% ipython --no-banner

In [1]: import numpy as np

In [2]: np.set_printoptions(precision=3, suppress=True, linewidth=160)

In [3]: tidy = lambda a: np.round(a, 3) + 0

In [4]: E = np.loadtxt("w.csv", delimiter=",")

In [5]: E
Out[5]: 
array([[2., 1., 0.],
       [0., 2., 1.],
       [0., 0., 2.]])

In [6]: # triangular, det is the product of the diagonal

In [7]: q, evecs = np.linalg.qr(E[:, :1])[0], np.linalg.qr(E[:, 1:])[0]

In [8]: s = np.linalg.svd(q.T @ evecs, compute_uv=False)

In [9]: (s > 0.9).sum()
Out[9]: np.int64(0)

In [10]: print(tidy(np.degrees(np.arccos(s.clip(0, 1)))))
[60.794]

In [11]: mat = np.load("m.npy")

In [12]: mat
Out[12]: 
array([[-2.,  0., -1.,  2.,  0.,  1.,  0.],
       [ 1., -2., -1., -2.,  2.,  0.,  0.],
       [ 2., -1.,  0.,  2.,  2., -1.,  0.],
       [ 0.,  1.,  1., -1.,  1.,  0.,  0.],
       [-2.,  1.,  0.,  2.,  0., -1.,  0.],
       [-2.,  2., -1.,  0.,  1., -2.,  0.],
       [ 0.,  0.,  0.,  0.,  0.,  0.,  2.]])

In [13]: # 2 groups of indices that never mix

In [14]: out = mat / np.linalg.norm(mat, axis=1, keepdims=True)

In [15]: cov = out @ out.T

In [16]: tidy(np.linalg.norm(out, axis=1))
Out[16]: array([1., 1., 1., 1., 1., 1., 1.])

In [17]: tidy(cov[5])
Out[17]: array([ 0.254, -0.214, -0.143,  0.267,  0.676,  1.   ,  0.   ])

In [18]: (cov - 2 * np.eye(7)).round(6).argmax(axis=1)
Out[18]: array([4, 2, 1, 5, 0, 4, 0])

In [19]: np.poly(E)
Out[19]: array([ 1., -6., 12., -8.])

In [20]: print(tidy(np.linalg.det(E[::-1])))
-8.0

In [21]: np.einsum("ii->", E)
Out[21]: np.float64(6.0)

In [22]: tidy(np.linalg.det(E.T))
Out[22]: np.float64(8.0)

In [23]: np.einsum("ij,ji->", E, E)
Out[23]: np.float64(12.0)

In [24]: tidy(np.linalg.eigvals(E))
Out[24]: array([2., 2., 2.])

In [25]: tidy(np.linalg.eigvals(E).sum().real)
Out[25]: np.float64(6.0)

In [26]: tidy(np.linalg.det(2 * E)), tidy(np.linalg.det(E))
Out[26]: (np.float64(64.0), np.float64(8.0))

In [27]: out = np.array([[1, 0], [0, 0], [2, 0]])

In [28]: W2 = np.array([[-2, 5, 9], [-6, -5, 9]])

In [29]: rng = np.random.default_rng(96586)

In [30]: m1 = out @ W2 + 0.3 * rng.normal(size=(3, 3))

In [31]: tidy(m1)
Out[31]: 
array([[-2.323,  5.09 ,  9.405],
       [ 0.414, -0.093, -0.145],
       [-4.23 , 10.249, 18.707]])

In [32]: q = m1.astype(float).copy()

In [33]: for j in range(3):
    ...:     q[:, j] -= q[:, :j] @ (q[:, :j].T @ q[:, j])
    ...:     q[:, j] /= np.linalg.norm(q[:, j])
    ...: 

In [34]: tidy(q.T @ q)
Out[34]: 
array([[1., 0., 0.],
       [0., 1., 0.],
       [0., 0., 1.]])

In [35]: tidy(q)
Out[35]: 
array([[-0.48 , -0.376,  0.793],
       [ 0.085,  0.879,  0.469],
       [-0.873,  0.293, -0.389]])

In [36]: out = np.array([[2, 5], [3, 5], [1, 4]])

In [37]: tidy(np.einsum("ik,kj->ij", q, out))
Out[37]: 
array([[-1.296, -1.11 ],
       [ 3.277,  6.699],
       [-1.258, -4.46 ]])

In [38]: print(tidy(q @ out))
[[-1.296 -1.11 ]
 [ 3.277  6.699]
 [-1.258 -4.46 ]]

In [39]: np.vstack([q, out.T]).shape
Out[39]: (5, 3)

In [40]: round(np.log10(np.linalg.cond(m1)))
Out[40]: 3

In [41]: q, evecs = np.linalg.qr(m1[:, :2])[0], np.linalg.qr(m1[:, 2:])[0]

In [42]: s = np.linalg.svd(q.T @ evecs, compute_uv=False)

In [43]: tidy(np.linalg.norm(q @ q.T - evecs @ evecs.T, 2))
Out[43]: np.float64(1.0)

In [44]: print(tidy(s))
[1.]

In [45]: out = np.array([[5, 2, -3], [2, 4, -1], [-5, 4, -2]])

In [46]: M = np.triu(out, 1)

In [47]: M
Out[47]: 
array([[ 0,  2, -3],
       [ 0,  0, -1],
       [ 0,  0,  0]])

In [48]: np.linalg.cond(M) > 100
Out[48]: np.True_

In [49]: [round(float(x), 3) for x in np.linalg.svd(M, compute_uv=False)[:3]]
Out[49]: [3.702, 0.54, 0.0]

In [50]: print(np.argsort(-np.linalg.norm(M, axis=0).round(6), kind="stable")[:3])
[2 1 0]

In [51]: np.linalg.matrix_rank(M - M[0, 0] * np.eye(3))
Out[51]: np.int64(2)

In [52]: tidy(np.sort(np.linalg.eigvals(M)))
Out[52]: array([0., 0., 0.])

In [53]: out = np.array([[5, 5, 7, 9, 6],
    ...:     [9, 9, 0, 8, 2],
    ...:     [0, 0, 9, 8, 3],
    ...:     [3, 0, 9, 3, 4],
    ...:     [1, 7, 8, 6, 1]])

In [54]: out[-1] = out[0]

In [55]: arr = out + 0.1 * np.eye(5)

In [56]: arr
Out[56]: 
array([[5.1, 5. , 7. , 9. , 6. ],
       [9. , 9.1, 0. , 8. , 2. ],
       [0. , 0. , 9.1, 8. , 3. ],
       [3. , 0. , 9. , 3.1, 4. ],
       [5. , 5. , 7. , 9. , 6.1]])

In [57]: x = np.array([-2, -1, 2])

In [58]: h1 = np.maximum(m1 @ x, 0)

In [59]: np.flatnonzero(h1 > 1e-9)
Out[59]: array([0, 2])

In [60]: print(tidy(np.maximum(m1 @ x, 0) - np.maximum(-m1 @ x, 0)))
[18.367 -1.026 35.625]

In [61]: x = np.array([1, 2, 0, 5, 1])

In [62]: arr @ np.ones(5)
Out[62]: array([32.1, 28.1, 20.1, 19.1, 32.1])

In [63]: np.sign((arr @ x).round(6))
Out[63]: array([1., 1., 1., 1., 1.])

In [64]: U, s, vt = np.linalg.svd(arr)

In [65]: tidy(s)
Out[65]: array([27.68 , 12.292,  3.914,  2.196,  0.02 ])

In [66]: np.argmax(s[:-1] / (s[1:] + 1e-6)) + 1
Out[66]: np.int64(4)

In [67]: out = U[:, :4] @ np.diag(s[:4]) @ vt[:4]

In [68]: tidy(np.abs(arr - out).max())
Out[68]: np.float64(0.011)

In [69]: print(np.linalg.matrix_rank(out))
4

In [70]: print(np.linalg.matrix_rank(arr, rtol=0.05))
4

In [71]: tidy(out)
Out[71]: 
array([[5.094, 5.011, 7.005, 8.996, 5.998],
       [9.   , 9.1  , 0.   , 8.   , 2.   ],
       [0.   , 0.   , 9.1  , 8.   , 3.   ],
       [3.   , 0.   , 9.   , 3.1  , 4.   ],
       [5.006, 4.99 , 6.996, 9.004, 6.102]])
